>>> import numpy as np
>>> import numpy.linalg as la
>>> np.set_printoptions(suppress=True, linewidth=100)
>>> E = np.load("layer3.npy")
>>> E
array([[ -7. ,  -1.8,   0.7,   1. ],
       [-14. ,   0.5,  -0.2,  -0.6],
       [  5. ,   0.8,  -1.5,  -0.3],
       [-10. ,  -1.2,  -0.8,   1. ]])
>>> # column 0 dominates
>>> vec = np.array([3, 3, 0, 3])
>>> target = E @ vec
>>> target
array([-23.4, -42.3,  16.5, -30.6])
>>> np.round(la.solve(E, target + E[:, 3]), 2) + 0
array([3., 3., 0., 4.])
>>> np.round(la.solve(E, E[:, 0]), 2) + 0
array([1., 0., 0., 0.])
>>> np.round(la.solve(E.T, E[0]), 2) + 0
array([1., 0., 0., 0.])
>>> A = np.loadtxt("mat.csv", delimiter=",")
>>> print(A)
[[ 1.69  1.05 -0.23]
 [-4.18 -3.91 -0.19]
 [ 0.02  1.41  0.54]
 [ 2.55  3.87  0.75]
 [ 1.83  1.21 -0.1 ]
 [ 4.35  4.41  0.51]
 [ 3.14  4.29  0.82]
 [-0.81 -0.51  0.23]
 [ 0.22 -0.07 -0.05]
 [-0.3   0.21  0.09]
 [-0.04  1.01  0.53]
 [-1.6  -1.43 -0.26]
 [-3.19 -2.78  0.  ]
 [-1.43 -1.12  0.08]
 [-0.91 -0.72  0.14]
 [ 4.28  2.76 -0.26]
 [-0.51 -0.39  0.08]
 [-3.36 -3.33 -0.28]
 [-0.59 -0.67  0.06]
 [ 2.32  2.89  0.35]]
>>> O, Rm = la.qr(A)
>>> print(np.round(O.T @ O, 2) + 0)
[[1. 0. 0.]
 [0. 1. 0.]
 [0. 0. 1.]]
>>> np.round(O @ Rm, 2) + 0
array([[ 1.69,  1.05, -0.23],
       [-4.18, -3.91, -0.19],
       [ 0.02,  1.41,  0.54],
       [ 2.55,  3.87,  0.75],
       [ 1.83,  1.21, -0.1 ],
       [ 4.35,  4.41,  0.51],
       [ 3.14,  4.29,  0.82],
       [-0.81, -0.51,  0.23],
       [ 0.22, -0.07, -0.05],
       [-0.3 ,  0.21,  0.09],
       [-0.04,  1.01,  0.53],
       [-1.6 , -1.43, -0.26],
       [-3.19, -2.78,  0.  ],
       [-1.43, -1.12,  0.08],
       [-0.91, -0.72,  0.14],
       [ 4.28,  2.76, -0.26],
       [-0.51, -0.39,  0.08],
       [-3.36, -3.33, -0.28],
       [-0.59, -0.67,  0.06],
       [ 2.32,  2.89,  0.35]])
>>> np.round(np.abs(np.diag(Rm)), 2)
array([10.53,  3.2 ,  0.43])
>>> round(float(np.trace(O @ O.T)), 2)
3.0
>>> print(np.allclose(Rm.T @ Rm, A.T @ A))
True
>>> O.shape, Rm.shape
((20, 3), (3, 3))
>>> out = np.array([[-3, 2], [-3, -1], [0, -1], [-1, 2]])
>>> m1 = out.T @ out
>>> m1
array([[19, -5],
       [-5, 10]])
>>> w, evecs = la.eigh(m1)
>>> vec = np.array([2, 2])
>>> (np.sign(evecs[:, -1].round(6)) == np.sign(evecs[0, -1].round(6))).astype(int)
array([1, 0])
>>> np.round(evecs * np.maximum(w, 0) @ evecs.T, 2)
array([[19., -5.],
       [-5., 10.]])
>>> print(np.abs(m1).sum(axis=1).max(), round(float(np.abs(w).max()), 2))
24 21.23
>>> np.round(evecs * np.sqrt(w) @ evecs.T, 2)
array([[ 4.31, -0.68],
       [-0.68,  3.09]])
>>> vec @ m1 @ vec
np.int64(76)
>>> np.round(evecs * np.abs(w) @ evecs.T, 2)
array([[19., -5.],
       [-5., 10.]])
>>> print(np.round(la.eigvalsh(m1[1:, 1:]), 2))
[10.]
>>> W0 = np.load("w.npy")
>>> print(W0)
[[ -5  -3  -3]
 [  0   0   0]
 [-15  -9  -9]]
>>> r = la.matrix_rank(W0)
>>> print(r)
1
>>> N = la.svd(W0)[2][r:].T
>>> np.round(W0 @ N, 2) + 0
array([[0., 0.],
       [0., 0.],
       [0., 0.]])
>>> np.allclose(W0 @ N, 0)
True
>>> t3 = np.stack([W0, -3 * W0, W0[::-1]])
>>> t3.shape
(3, 3, 3)
>>> la.matrix_rank(t3)
array([1, 1, 1])
>>> np.round(la.norm(t3, axis=(1, 2)), 2)
array([20.74, 62.21, 20.74])
>>> (t3 @ W0.T).shape
(3, 3, 3)
>>> U, s, VT = la.svd(W0)
>>> s.round(2) + 0
array([20.74,  0.  ,  0.  ])
>>> out = U[:, :1] @ np.diag(s[:1]) @ VT[:1]
>>> round(float(la.norm(W0 - out) / la.norm(W0)), 2)
0.0
>>> round(float(np.abs(W0 - out).max()), 2)
0.0
>>> out.round(2)
array([[ -5.,  -3.,  -3.],
       [  0.,   0.,   0.],
       [-15.,  -9.,  -9.]])
>>> round(la.norm(out, 2) / la.norm(out), 2)
np.float64(1.0)
>>> la.matrix_rank(out, rtol=0.1)
np.int64(1)
>>> np.argsort(-la.norm(out, axis=0).round(6), kind="stable")[:3]
array([0, 1, 2])
>>> np.count_nonzero(W0)
np.int64(6)
>>> np.diff(W0, axis=0)
array([[  5,   3,   3],
       [-15,  -9,  -9]])
>>> M = np.vander(np.arange(3) - 2, 4, increasing=True)
>>> M
array([[ 1, -2,  4, -8],
       [ 1, -1,  1, -1],
       [ 1,  0,  0,  0]])
>>> t = np.radians(120)
>>> Rm = np.eye(4)
>>> Rm[2, 2] = Rm[0, 0] = np.cos(t)
>>> Rm[2, 0], Rm[0, 2] = -np.sin(t), np.sin(t)
>>> Rm.round(2)
array([[-0.5 ,  0.  ,  0.87,  0.  ],
       [ 0.  ,  1.  ,  0.  ,  0.  ],
       [-0.87,  0.  , -0.5 ,  0.  ],
       [ 0.  ,  0.  ,  0.  ,  1.  ]])
>>> out = M @ Rm.T
>>> np.allclose(M @ M.T, out @ out.T)
True
>>> np.round(np.abs(out - M).max(axis=0), 2)
array([1.96, 0.  , 6.87, 0.  ])
>>> np.allclose(la.norm(M, axis=1), la.norm(out, axis=1))
True
>>> out.round(2)
array([[ 2.96, -2.  , -2.87, -8.  ],
       [ 0.37, -1.  , -1.37, -1.  ],
       [-0.5 ,  0.  , -0.87,  0.  ]])
>>> W1 = np.array([[-1, 1, 0, -2, 3, 0],
...     [3, -3, 0, -1, -3, 0],
...     [-1, 0, 1, -1, -2, 0],
...     [3, -3, -3, -3, 1, 0]])
>>> c = np.array([2, 1, -1, -3, 0, -1])
>>> act = np.maximum(out @ W1 + c, 0)
>>> act.round(2)
array([[ 0.  , 33.96, 20.13, 19.94, 12.62,  0.  ],
       [ 0.  ,  7.37,  0.63,  1.63,  5.83,  0.  ],
       [ 3.37,  0.5 ,  0.  ,  0.  ,  0.23,  0.  ]])
>>> la.matrix_rank(act)
np.int64(3)
>>> np.round((act > 0).mean(axis=0), 2)
array([0.33, 1.  , 0.67, 0.67, 1.  , 0.  ])
>>> Z = np.array([[3, 9], [-4, -8], [-1, 7], [-3, -6], [5, -2], [5, -2]])
>>> np.round(act @ Z, 2)
array([[-152.68, -275.65],
       [  -5.85,  -75.95],
       [   9.26,   25.83]])
>>> W1 @ Z
array([[ 14, -11],
       [  9,  63],
       [-11,   8],
       [ 38,  46]])
>>> W1 = np.array([[1, 1, 0, 3, -2],
...     [2, -2, 0, 0, 1],
...     [-1, -2, -3, 0, 3],
...     [-1, 1, 3, 1, 0]])
>>> c = np.array([2, 4, 3, 4, 5])
>>> act = np.maximum(M @ W1 + c, 0)
>>> la.matrix_rank(act)
np.int64(3)
>>> act
array([[ 3,  0,  0,  0, 13],
       [ 1,  4,  0,  6,  5],
       [ 3,  5,  3,  7,  3]])
>>> np.round((act > 0).mean(axis=0), 2)
array([1.  , 0.67, 0.33, 0.67, 1.  ])
>>> Z = np.array([[-5, -1, 1], [-9, -9, -7], [6, 1, 8], [-2, 3, 2], [-2, 1, -3]])
>>> print((act @ Z).round(6).argmax(axis=1))
[1 1 2]
>>> act @ Z
array([[-41,  10, -36],
       [-63, -14, -30],
       [-62, -21,  -3]])
>>> W1 @ Z
array([[-16,  -3,   6],
       [  6,  17,  13],
       [ -1,  19, -20],
       [ 12,  -2,  18]])
>>> K = np.load("test11.npy")
>>> K.round(2)
array([[0.82, 0.27, 0.27],
       [0.27, 0.09, 0.09],
       [0.27, 0.09, 0.09]])
>>> round(float(la.norm(K, 2) / la.norm(K)), 2)
1.0
>>> np.argsort(-la.norm(K, axis=0).round(6), kind="stable")[:3]
array([0, 1, 2])
>>> t3 = np.stack([K, -3 * K, K[::-1]])
>>> np.round(la.norm(t3, axis=(1, 2)), 2)
array([1., 3., 1.])
>>> out = la.inv(m1)
>>> np.round(la.det(m1) * out, 2)
array([[10.,  5.],
       [ 5., 19.]])
>>> np.allclose(out, m1.T)
False
>>> w, evecs = la.eigh(K)
>>> vec = np.array([-4, 5, 1])
>>> print(round(vec @ K @ vec / (vec @ vec), 2), round(float(w[0]), 2), w[-1])
0.08 0.0 1.0
>>> round(vec @ K @ vec, 2)
np.float64(3.27)
>>> np.round(evecs * np.abs(w) @ evecs.T, 2)
array([[0.82, 0.27, 0.27],
       [0.27, 0.09, 0.09],
       [0.27, 0.09, 0.09]])
>>> print(round(np.abs(K).sum(axis=1).max(), 2), np.abs(w).max())
1.36 1.0
>>> print((np.sign(evecs[:, -1].round(6)) == np.sign(evecs[0, -1].round(6))).astype(int))
[1 1 1]
>>> w, evecs = la.eigh(K)
>>> np.round(np.abs(evecs[:, -1]), 2)
array([0.9, 0.3, 0.3])
>>> round(w.sum(), 2), np.trace(K)
(np.float64(1.0), np.float64(1.0))
>>> np.round(evecs.T @ K @ evecs, 2) + 0
array([[0., 0., 0.],
       [0., 0., 0.],
       [0., 0., 1.]])
>>> J = np.load("x.npy")
>>> J
array([[-2,  1, -2],
       [-2, -1, -3],
       [-3,  1, -4],
       [-4,  1, -3],
       [-3,  3, -4],
       [-1,  1, -4],
       [-1,  1, -6],
       [-2,  3, -4],
       [-1,  2, -4],
       [ 1,  3, -4],
       [ 1,  5, -5],
       [ 0,  6, -6],
       [-2,  7, -4],
       [-2,  9, -4],
       [-1,  7, -3],
       [-1,  7, -3]])
>>> Ac = J - J.mean(axis=0)
>>> U, s, VT = la.svd(Ac, full_matrices=False)
>>> print(np.round(VT[0] * np.sign(VT[0, np.abs(VT[0]).argmax()]), 2))
[ 0.16  0.98 -0.07]
>>> Ac.mean(axis=0)
array([0., 0., 0.])
>>> np.round(np.abs(VT[-1]), 2)
array([0.52, 0.03, 0.86])
>>> la.matrix_rank(Ac)
np.int64(3)
>>> (np.sign(U[:, 0]) == np.sign(U[0, 0])).astype(int)
array([1, 1, 1, 1, 1, 1, 1, 1, 1, 1, 0, 0, 0, 0, 0, 0])
>>> print(s.round(2))
[11.54  5.51  3.37]
>>> vec = np.array([-2, -3, 0])
>>> target = J @ vec
>>> np.round(la.solve(J.T @ J, J.T @ target), 2) + 0
array([-2., -3.,  0.])
>>> print(np.round(la.lstsq(J, target)[0], 2) + 0)
[-2. -3.  0.]
>>> target
array([  1,   7,   3,   5,  -3,  -1,  -1,  -5,  -4, -11, -17, -18, -17, -23, -19, -19])
>>> print(np.round(la.pinv(J) @ J, 2) + 0)
[[1. 0. 0.]
 [0. 1. 0.]
 [0. 0. 1.]]
>>> rng = np.random.default_rng(260)
>>> target = target + 0.3 * rng.normal(size=16)
>>> target.round(2)
array([  0.8 ,   7.1 ,   3.17,   5.83,  -3.13,  -0.8 ,  -1.01,  -5.11,  -3.6 , -11.07, -17.61,
       -17.8 , -17.45, -23.65, -19.1 , -19.03])
>>> c, *_ = la.lstsq(J, target)
>>> c.round(2)
array([-2.07, -3.07, -0.03])
>>> round(float(la.norm(target - J @ c)), 2)
1.13
>>> feats = np.load("block12.npy")
>>> feats.round(2)
array([[ 0.66, -0.25,  1.7 ,  0.79],
       [ 1.76,  0.57, -0.72,  0.26],
       [-0.66,  0.69, -0.43,  1.7 ],
       [-0.22,  1.77,  0.64, -0.64]])
>>> round(la.eigvals(feats).sum().real, 2)
np.float64(0.16)
>>> round(float(la.det(2 * feats)), 2), round(la.det(feats), 2)
(-256.0, np.float64(-16.0))
>>> np.round(np.einsum("ii->", feats), 2)
np.float64(0.16)
>>> np.round(la.det(feats[::-1]), 2)
np.float64(-16.0)
>>> print(np.round(la.det(feats.T), 2))
-16.0
>>> print(np.round(la.eigvals(feats), 2))
[ 2.  +0.j  0.08+2.j  0.08-2.j -2.  +0.j]
>>> vec = np.array([2, 9, 2, 1])
>>> np.sign((feats @ vec).round(6))
array([1., 1., 1., 1.])
>>> np.round((feats * vec).sum(axis=1), 2)
array([ 3.24,  7.51,  5.75, 16.13])
>>> np.round(feats @ (2 * vec), 2)
array([ 6.47, 15.02, 11.49, 32.25])
>>> np.round(feats @ np.ones(4), 2)
array([2.89, 1.88, 1.31, 1.55])
>>> np.round(np.einsum("ij,j->i", feats, vec), 2)
array([ 3.24,  7.51,  5.75, 16.13])
>>> print(la.norm(feats @ vec) <= la.norm(feats, 2) * la.norm(vec) + 1e-9)
True
>>> r0 = np.array([-2, -7, 2, 9])
>>> out = feats + np.outer(r0, np.eye(4)[1])
>>> la.matrix_rank(la.inv(out) - la.inv(feats), tol=1e-8)
np.int64(1)
>>> la.matrix_rank(out - feats)
np.int64(1)
>>> round(la.det(out) / la.det(feats), 2), round(1 + la.solve(feats, r0)[1], 2)
(np.float64(4.45), np.float64(4.45))
